$ python -q
>>> import numpy as np
>>> from numpy import linalg as LA
>>> np.set_printoptions(precision=3, suppress=True, linewidth=160)
>>> W0 = np.loadtxt("arr.csv", delimiter=",")
>>> print(W0)
[[ 0.923 -1.22  -2.275  2.406 -0.035 -0.61   1.306  2.692  0.182 -1.526]
 [ 1.629  0.244 -0.739  0.093  0.582  0.122  2.216  0.744  2.397 -3.189]
 [-0.146  1.578  2.251 -2.778  0.377  0.789 -0.257 -2.739  1.171 -0.047]
 [-0.337  1.529  2.311 -2.755  0.303  0.765 -0.517 -2.794  0.871  0.333]
 [ 0.233 -1.559 -2.282  2.773 -0.344 -0.779  0.375  2.768 -1.037 -0.125]
 [-0.98  -1.382 -1.243  2.083 -0.681 -0.691 -1.288  1.616 -2.511  2.174]
 [ 0.549  1.564  1.775 -2.534  0.594  0.782  0.693 -2.225  2.091 -1.383]
 [ 1.14   1.265  0.977 -1.829  0.701  0.632  1.51  -1.307  2.624 -2.458]
 [-0.651  1.398  2.338 -2.627  0.169  0.699 -0.94  -2.795  0.337  0.965]
 [ 1.386  0.989  0.437 -1.273  0.705  0.494  1.857 -0.671  2.716 -2.876]
 [ 1.394  0.978  0.418 -1.252  0.704  0.489  1.868 -0.648  2.716 -2.888]
 [ 1.307  1.095  0.635 -1.481  0.708  0.547  1.745 -0.905  2.701 -2.745]]
>>> out = W0 / LA.norm(W0, axis=1, keepdims=True)
>>> G = out @ out.T
>>> print((G - 2 * np.eye(12)).round(6).argmax(axis=1))
[ 4 10  3  2  0  4  7 11  3 10  9  9]
>>> print(G[4])
[ 0.897  0.098 -0.999 -0.998  1.     0.705 -0.884 -0.608 -0.964 -0.4   -0.392 -0.477]
>>> G = W0.T @ W0
>>> print(np.diag(G))
[12.252 19.847 33.216 55.181  3.523  4.962 22.376 49.544 48.708 50.391]
>>> print(np.allclose(G, G.T))
True
